In [1]: import numpy as np

In [2]: import numpy.linalg as la

In [3]: np.set_printoptions(precision=2, suppress=True, linewidth=100)

In [4]: tidy = lambda a: np.round(a, 2) + 0

In [5]: M = np.load("run5.npy")

In [6]: M
Out[6]: 
array([[ 0.  ,  0.  ,  0.  ,  0.  ,  0.  ,  0.  ],
       [-0.3 , -0.06, -0.06, -0.12,  0.18, -1.02],
       [-0.15, -0.03, -0.03, -0.06,  0.09, -0.51],
       [ 0.95,  0.19,  0.19,  0.38, -0.57,  3.23],
       [ 0.75,  0.15,  0.15,  0.3 , -0.45,  2.55],
       [ 0.1 ,  0.02,  0.02,  0.04, -0.06,  0.34],
       [ 1.15,  0.23,  0.23,  0.46, -0.69,  3.91]])

In [7]: tidy(M @ la.pinv(M) @ M)
Out[7]: 
array([[ 0.  ,  0.  ,  0.  ,  0.  ,  0.  ,  0.  ],
       [-0.3 , -0.06, -0.06, -0.12,  0.18, -1.02],
       [-0.15, -0.03, -0.03, -0.06,  0.09, -0.51],
       [ 0.95,  0.19,  0.19,  0.38, -0.57,  3.23],
       [ 0.75,  0.15,  0.15,  0.3 , -0.45,  2.55],
       [ 0.1 ,  0.02,  0.02,  0.04, -0.06,  0.34],
       [ 1.15,  0.23,  0.23,  0.46, -0.69,  3.91]])

In [8]: try:
   ...:     la.inv(M)
   ...: except la.LinAlgError as e:
   ...:     print("failed:", e)
   ...: 
failed: Last 2 dimensions of the array must be square

In [9]: np.abs(np.diag(la.qr(M)[1])) > 1e-9
Out[9]: array([ True, False, False, False, False, False])

In [10]: vec = np.array([2, 3, 1, 2, 1, 0])

In [11]: tidy(M @ np.ones(6))
Out[11]: array([ 0.  , -1.38, -0.69,  4.37,  3.45,  0.46,  5.29])

In [12]: tidy(M @ (2 * vec))
Out[12]: array([ 0. , -1.8, -0.9,  5.7,  4.5,  0.6,  6.9])

In [13]: tidy(np.einsum("ij,j->i", M, vec))
Out[13]: array([ 0.  , -0.9 , -0.45,  2.85,  2.25,  0.3 ,  3.45])

In [14]: tidy(M * vec)
Out[14]: 
array([[ 0.  ,  0.  ,  0.  ,  0.  ,  0.  ,  0.  ],
       [-0.6 , -0.18, -0.06, -0.24,  0.18,  0.  ],
       [-0.3 , -0.09, -0.03, -0.12,  0.09,  0.  ],
       [ 1.9 ,  0.57,  0.19,  0.76, -0.57,  0.  ],
       [ 1.5 ,  0.45,  0.15,  0.6 , -0.45,  0.  ],
       [ 0.2 ,  0.06,  0.02,  0.08, -0.06,  0.  ],
       [ 2.3 ,  0.69,  0.23,  0.92, -0.69,  0.  ]])

In [15]: tidy(M @ vec)
Out[15]: array([ 0.  , -0.9 , -0.45,  2.85,  2.25,  0.3 ,  3.45])

In [16]: la.norm(M @ vec) <= la.norm(M, 2) * la.norm(vec) + 1e-9
Out[16]: np.True_

In [17]: tidy((M * vec).sum(axis=1))
Out[17]: array([ 0.  , -0.9 , -0.45,  2.85,  2.25,  0.3 ,  3.45])
